$ python -q
>>> import numpy as np
>>> np.set_printoptions(precision=2, suppress=True, linewidth=100)
>>> F = np.load("test19.npy")
>>> F
array([[-15.79,   3.95,  -9.9 , -13.8 ,  -7.92, -25.71,  -2.01],
       [ -7.91,   1.95,  -5.76,  -6.31,  -4.78, -14.05,  -2.24],
       [ -7.23,   1.75,  -5.37,  -5.66,  -4.49, -12.98,  -2.25],
       [ -7.22,   1.75,  -5.36,  -5.66,  -4.49, -12.96,  -2.25],
       [ -4.76,   0.99,  -3.9 ,  -3.39,  -3.4 ,  -8.97,  -2.23],
       [ -4.27,   0.83,  -3.59,  -2.95,  -3.18,  -8.14,  -2.22],
       [ -2.25,   0.1 ,  -2.2 ,  -1.2 ,  -2.15,  -4.49,  -2.05],
       [ -1.31,  -0.28,  -1.4 ,  -0.48,  -1.54,  -2.54,  -1.8 ],
       [ -0.65,  -0.5 ,  -0.67,  -0.13,  -0.92,  -0.95,  -1.3 ],
       [ -0.63,  -0.5 ,  -0.63,  -0.13,  -0.88,  -0.88,  -1.25],
       [ -0.35,  -0.36,  -0.25,  -0.11,  -0.43,  -0.28,  -0.66],
       [ -0.28,  -0.29,  -0.18,  -0.1 ,  -0.33,  -0.19,  -0.5 ],
       [ -0.17,  -0.18,  -0.1 ,  -0.07,  -0.19,  -0.1 ,  -0.29],
       [  0.47,   0.42,   0.18,   0.29,   0.4 ,   0.2 ,   0.57],
       [  1.03,   0.83,   0.35,   0.71,   0.77,   0.41,   1.05],
       [  3.29,   2.09,   0.9 ,   2.65,   1.95,   1.42,   2.33],
       [  4.1 ,   2.47,   1.09,   3.38,   2.33,   1.83,   2.67],
       [  7.64,   3.87,   1.92,   6.66,   3.85,   3.79,   3.89],
       [ 12.98,   5.6 ,   3.19,  11.73,   5.99,   7.06,   5.3 ],
       [ 25.09,   8.78,   6.18,  23.44,  10.57,  15.23,   7.7 ],
       [ 37.47,  11.49,   9.34,  35.52,  15.09,  24.13,   9.64]])
>>> # null space of dimension 4
>>> rk = np.linalg.matrix_rank(F)
>>> rk
np.int64(3)
>>> null = np.linalg.svd(F)[2][rk:].T
>>> [int(np.linalg.matrix_rank(F[:i])) for i in range(1, len(F) + 1)]
[1, 2, 3, 3, 3, 3, 3, 3, 3, 3, 3, 3, 3, 3, 3, 3, 3, 3, 3, 3, 3]
>>> feats = np.loadtxt("x.csv", delimiter=",")
>>> feats
array([[ 2.,  0.,  0.,  0.,  0.,  0.,  0.,  0.,  0.,  0.,  0.,  0.,  0.],
       [ 0.,  1.,  0.,  0.,  0.,  0.,  0.,  0.,  0.,  0.,  0.,  0.,  0.],
       [ 0.,  0.,  2.,  0.,  0.,  0.,  0.,  0.,  0.,  0.,  0.,  0.,  0.],
       [ 0.,  0.,  0.,  1.,  0.,  0.,  0.,  0.,  0.,  0.,  0.,  0.,  0.],
       [ 0.,  0.,  0.,  0.,  1.,  0.,  0.,  0.,  0.,  0.,  0.,  0.,  0.],
       [ 0.,  0.,  0.,  0.,  0., -2.,  0.,  0.,  0.,  0.,  0.,  0.,  0.],
       [ 0.,  0.,  0.,  0.,  0.,  0., -1.,  0.,  0.,  0.,  0.,  0.,  0.],
       [ 0.,  0.,  0.,  0.,  0.,  0.,  0.,  1.,  0.,  0.,  0.,  0.,  0.],
       [ 0.,  0.,  0.,  0.,  0.,  0.,  0.,  0., -1.,  0.,  0.,  0.,  0.],
       [ 0.,  0.,  0.,  0.,  0.,  0.,  0.,  0.,  0.,  1.,  0.,  0.,  0.],
       [ 0.,  0.,  0.,  0.,  0.,  0.,  0.,  0.,  0.,  0., -1.,  0.,  0.],
       [ 0.,  0.,  0.,  0.,  0.,  0.,  0.,  0.,  0.,  0.,  0.,  1.,  0.],
       [ 0.,  0.,  0.,  0.,  0.,  0.,  0.,  0.,  0.,  0.,  0.,  0.,  1.]])
>>> feats[:, 6] @ feats[:, 5]
np.float64(0.0)
>>> B = np.linalg.invert(feats)
Traceback (most recent call last):
  File "<python-input-12>", line 1, in <module>
    B = np.linalg.invert(feats)
        ^^^^^^^^^^^^^^^^
AttributeError: module 'numpy.linalg' has no attribute 'invert'
>>> B = np.linalg.inv(feats)
>>> np.allclose(B, feats.T)
False
>>> round(np.linalg.cond(feats), 2)
np.float64(2.0)
>>> W0 = np.loadtxt("block16.csv", delimiter=",")
>>> W0
array([[ 1., -1.,  0.,  0.,  0.,  0.,  0.,  0.,  0.,  0.,  0.,  0.],
       [-1.,  3., -1.,  0.,  0.,  0.,  0.,  0.,  0.,  0.,  0.,  0.],
       [ 0., -1.,  3., -1.,  0.,  0.,  0.,  0.,  0.,  0.,  0.,  0.],
       [ 0.,  0., -1.,  2., -1.,  0.,  0.,  0.,  0.,  0.,  0.,  0.],
       [ 0.,  0.,  0., -1.,  1., -1.,  0.,  0.,  0.,  0.,  0.,  0.],
       [ 0.,  0.,  0.,  0., -1.,  3., -1.,  0.,  0.,  0.,  0.,  0.],
       [ 0.,  0.,  0.,  0.,  0., -1.,  0., -1.,  0.,  0.,  0.,  0.],
       [ 0.,  0.,  0.,  0.,  0.,  0., -1.,  3., -1.,  0.,  0.,  0.],
       [ 0.,  0.,  0.,  0.,  0.,  0.,  0., -1.,  0., -1.,  0.,  0.],
       [ 0.,  0.,  0.,  0.,  0.,  0.,  0.,  0., -1.,  1., -1.,  0.],
       [ 0.,  0.,  0.,  0.,  0.,  0.,  0.,  0.,  0., -1.,  2., -1.],
       [ 0.,  0.,  0.,  0.,  0.,  0.,  0.,  0.,  0.,  0., -1.,  3.]])
>>> O, r_ = np.linalg.qr(W0)
>>> np.allclose(r_.T @ r_, W0.T @ W0)
True
>>> np.abs(np.diag(r_))
array([1.41, 1.73, 2.27, 1.75, 1.05, 1.  , 1.04, 1.37, 1.02, 1.33, 1.53, 1.85])
>>> round(abs(r_[0, 0]), 2), round(np.linalg.norm(W0[:, 0]), 2)
(np.float64(1.41), np.float64(1.41))
